% python3 -q
>>> import numpy as np
>>> import numpy.linalg as la
>>> np.set_printoptions(precision=1, suppress=True, linewidth=160)
>>> rnd = lambda a: np.round(a, 1) + 0
>>> out = np.array([[3, 4], [-2, 0], [5, -5]])
>>> feats = np.kron(np.eye(3, dtype=int), out)
>>> feats
array([[ 3,  4,  0,  0,  0,  0],
       [-2,  0,  0,  0,  0,  0],
       [ 5, -5,  0,  0,  0,  0],
       [ 0,  0,  3,  4,  0,  0],
       [ 0,  0, -2,  0,  0,  0],
       [ 0,  0,  5, -5,  0,  0],
       [ 0,  0,  0,  0,  3,  4],
       [ 0,  0,  0,  0, -2,  0],
       [ 0,  0,  0,  0,  5, -5]])
>>> hat = feats @ la.solve(feats.T @ feats, feats.T)
>>> np.allclose(hat @ hat, hat)
True
>>> rnd(la.eigvalsh(hat))
array([0., 0., 0., 1., 1., 1., 1., 1., 1.])
>>> rnd(hat)
array([[ 0.9, -0.3, -0.1,  0. ,  0. ,  0. ,  0. ,  0. ,  0. ],
       [-0.3,  0.1, -0.2,  0. ,  0. ,  0. ,  0. ,  0. ,  0. ],
       [-0.1, -0.2,  1. ,  0. ,  0. ,  0. ,  0. ,  0. ,  0. ],
       [ 0. ,  0. ,  0. ,  0.9, -0.3, -0.1,  0. ,  0. ,  0. ],
       [ 0. ,  0. ,  0. , -0.3,  0.1, -0.2,  0. ,  0. ,  0. ],
       [ 0. ,  0. ,  0. , -0.1, -0.2,  1. ,  0. ,  0. ,  0. ],
       [ 0. ,  0. ,  0. ,  0. ,  0. ,  0. ,  0.9, -0.3, -0.1],
       [ 0. ,  0. ,  0. ,  0. ,  0. ,  0. , -0.3,  0.1, -0.2],
       [ 0. ,  0. ,  0. ,  0. ,  0. ,  0. , -0.1, -0.2,  1. ]])
>>> rnd(np.diag(hat))
array([0.9, 0.1, 1. , 0.9, 0.1, 1. , 0.9, 0.1, 1. ])
>>> np.trace(hat)
np.float64(6.0)
>>> out = np.array([[0, 3], [1, 0]])
>>> C = np.array([[5]])
>>> mat = np.block([[out, np.array([[2], [2]])], [np.zeros((1, 2)), C]])
>>> mat
array([[0., 3., 2.],
       [1., 0., 2.],
       [0., 0., 5.]])
>>> cov = feats.T @ feats
>>> rnd(la.eigvalsh(cov)[::-1])
array([52.6, 52.6, 52.6, 26.4, 26.4, 26.4])
>>> (feats @ feats.T).shape
(9, 9)
>>> np.allclose(cov, cov.T)
True
>>> np.diag(cov)
array([38, 41, 38, 41, 38, 41])
>>> O, V = la.qr(mat[:, :1])[0], la.qr(mat[:, 1:])[0]
>>> sv = la.svd(O.T @ V, compute_uv=False)
>>> rnd(sv)
array([0.4])
>>> (sv > 0.9).sum()
np.int64(0)
>>> evals, V = la.eig(mat)
>>> rnd(np.sort(la.eigvals(mat.T)))
array([-1.7,  1.7,  5. ])
>>> rnd(evals)
array([ 1.7, -1.7,  5. ])
>>> rnd(np.sort(la.eigvals(mat @ mat)))
array([ 3.,  3., 25.])
>>> f, g = mat[1], mat[0]
>>> f @ f
np.float64(5.0)
>>> pr = (f @ g) / (f @ f) * f
>>> rnd(la.norm(f + g) ** 2 + la.norm(f - g) ** 2)
np.float64(36.0)
>>> la.matrix_rank(np.outer(f, g))
np.int64(1)
>>> rnd(g - pr)
array([-0.8,  3. ,  0.4])
>>> f = np.array([-1, -1, -1])
>>> out = mat + np.outer(f, np.eye(3)[1])
>>> la.matrix_rank(out - mat)
np.int64(1)
>>> out
array([[ 0.,  2.,  2.],
       [ 1., -1.,  2.],
       [ 0., -1.,  5.]])
>>> data = np.load("arr.npy")
>>> rnd(data)
array([[ 0.4, -0.6, -0.2, -0.6],
       [-0.6,  0.4, -0.2, -0.6],
       [-0.2, -0.2,  0.9, -0.2],
       [-0.6, -0.6, -0.2,  0.4]])
>>> evals, V = la.eigh(data)
>>> x = np.array([0, -2, 2, 2])
>>> rnd(V * np.abs(evals) @ V.T)
array([[1., 0., 0., 0.],
       [0., 1., 0., 0.],
       [0., 0., 1., 0.],
       [0., 0., 0., 1.]])
>>> rnd(np.abs(data).sum(axis=1).max()), rnd(np.abs(evals).max())
(np.float64(1.9), np.float64(1.0))
>>> rnd(x @ data @ x / (x @ x)), evals[0], rnd(evals[-1])
(np.float64(1.0), np.float64(-1.0), np.float64(1.0))
>>> rnd(V * np.maximum(evals, 0) @ V.T)
array([[ 0.7, -0.3, -0.1, -0.3],
       [-0.3,  0.7, -0.1, -0.3],
       [-0.1, -0.1,  1. , -0.1],
       [-0.3, -0.3, -0.1,  0.7]])
>>> rnd(x @ data @ x)
np.float64(11.7)
>>> rnd(la.norm(data[3] - data[2]))
np.float64(1.4)
>>> rnd(la.norm(data[3], 1)), rnd(la.norm(data[3], np.inf))
(np.float64(1.9), np.float64(0.6))
>>> rnd(la.norm(data, 2))
np.float64(1.0)
>>> [round(float(la.det(data[:i, :i])), 2) + 0 for i in range(1, 5)]
[0.36, -0.29, -0.36, -1.0]
>>> rnd(la.eigvalsh(data).min())
np.float64(-1.0)
>>> evals, V = la.eig(data)
>>> rnd(data @ V[:, 0] - evals[0] * V[:, 0])
array([0., 0., 0., 0.])
>>> rnd(np.sort(la.eigvals(la.inv(data))))
array([-1.,  1.,  1.,  1.])
>>> rnd(np.sort(la.eigvals(data.T)))
array([-1.,  1.,  1.,  1.])
>>> rnd(np.prod(evals))
np.float64(-1.0)
>>> W0 = np.loadtxt("dump.csv", delimiter=",")
>>> W0
array([[1., 0., 2.],
       [0., 0., 2.],
       [0., 0., 1.]])
>>> np.einsum("ij,ji->", W0, W0)
np.float64(2.0)
>>> np.kron(np.eye(2, dtype=int), W0)
array([[1., 0., 2., 0., 0., 0.],
       [0., 0., 2., 0., 0., 0.],
       [0., 0., 1., 0., 0., 0.],
       [0., 0., 0., 1., 0., 2.],
       [0., 0., 0., 0., 0., 2.],
       [0., 0., 0., 0., 0., 1.]])
>>> np.poly(W0)
array([ 1., -2.,  1.,  0.])
>>> rnd(la.eigvals(W0))
array([1., 0., 1.])
>>> rnd(la.det(W0.T))
np.float64(0.0)
>>> theta = np.radians(30)
>>> Rm = np.eye(3)
>>> Rm[2, 2] = Rm[1, 1] = np.cos(theta)
>>> Rm[2, 1], Rm[1, 2] = -np.sin(theta), np.sin(theta)
>>> rnd(Rm)
array([[ 1. ,  0. ,  0. ],
       [ 0. ,  0.9,  0.5],
       [ 0. , -0.5,  0.9]])
>>> out = W0 @ Rm.T
>>> np.allclose(la.norm(W0, axis=1), la.norm(out, axis=1))
True
>>> rnd(la.det(Rm)), rnd(np.trace(Rm))
(np.float64(1.0), np.float64(2.7))
>>> rnd(la.svd(W0, compute_uv=False)), rnd(la.svd(out, compute_uv=False))
(array([3.1, 0.7, 0. ]), array([3.1, 0.7, 0. ]))
